% ipython --no-banner

In [1]: import numpy as np

In [2]: np.set_printoptions(precision=2, suppress=True, linewidth=100)

In [3]: F = np.load("w.npy")

In [4]: F
Out[4]: 
array([[ 0,  3,  0, -1],
       [ 9,  3, -3, -1],
       [ 0, -2,  0,  1],
       [-6, -2,  3,  1]])

In [5]: out = F ** -1
Traceback (most recent call last):
  Cell In[5], line 1
    out = F ** -1
ValueError: Integers to negative integer powers are not allowed.


In [6]: out = np.linalg.inv(F)

In [7]: np.round(np.linalg.det(F) * np.linalg.det(out), 2)
Out[7]: np.float64(1.0)

In [8]: out
Out[8]: 
array([[-0.33,  0.33, -0.33,  0.33],
       [ 1.  ,  0.  ,  1.  ,  0.  ],
       [-0.67,  0.67, -1.  ,  1.  ],
       [ 2.  ,  0.  ,  3.  ,  0.  ]])

In [9]: print(np.linalg.inv(out))
[[ 0.  3.  0. -1.]
 [ 9.  3. -3. -1.]
 [-0. -2. -0.  1.]
 [-6. -2.  3.  1.]]

In [10]: np.round(np.linalg.cond(F), 2)
Out[10]: np.float64(50.32)

In [11]: np.linalg.det(F) * out
Out[11]: 
array([[-3.,  3., -3.,  3.],
       [ 9.,  0.,  9.,  0.],
       [-6.,  6., -9.,  9.],
       [18.,  0., 27.,  0.]])

In [12]: cov = out.T @ out

In [13]: (out @ out.T).shape
Out[13]: (4, 4)

In [14]: np.round(np.trace(cov), 2), np.round((out ** 2).sum(), 2)
Out[14]: (np.float64(18.33), np.float64(18.33))

In [15]: np.linalg.svd(out, compute_uv=False) ** 2
Out[15]: array([16.77,  1.48,  0.08,  0.01])

In [16]: M = np.loadtxt("test0.csv", delimiter=",")

In [17]: print(M)
[[ 6.  0.  0.  0. -9.  0.  0.  0.  0.  0.  0.]
 [ 0.  0.  0.  0.  0.  4. -9.  0.  0. -3.  0.]
 [ 0.  0. -1.  5.  0.  0.  0. -4.  0.  0. -9.]
 [ 0.  0. -3.  2.  0.  0.  0. -3.  0.  0. -8.]
 [-6.  0.  0.  0.  5.  0.  0.  0.  0.  0.  0.]
 [ 0.  7.  0.  0.  0. -2.  2.  0.  6.  4.  0.]
 [ 0. -1.  0.  0.  0. -5. -6.  0.  7.  9.  0.]
 [ 0.  0. -3. -9.  0.  0.  0.  4.  0.  0.  2.]
 [ 0.  0.  0.  0.  0.  9.  8.  0.  0. -1.  0.]
 [ 0.  6.  0.  0.  0.  8.  8.  0. -1. -1.  0.]
 [ 0.  0. -4.  6.  0.  0.  0. -6.  0.  0.  6.]]

In [18]: Uu, sigma, vt = np.linalg.svd(M)

In [19]: print(np.argmax(sigma[:-1] / (sigma[1:] + 1e-6)) + 1)
10

In [20]: sigma
Out[20]: array([20.22, 16.05, 13.81, 13.22, 12.06,  8.79,  6.33,  6.27,  1.82,  1.74,  0.12])

In [21]: out = Uu[:, :10] @ np.diag(sigma[:10]) @ vt[:10]

In [22]: round(np.abs(M - out).max(), 2)
Out[22]: np.float64(0.06)

In [23]: np.linalg.matrix_rank(M, rtol=0.05)
Out[23]: np.int64(10)
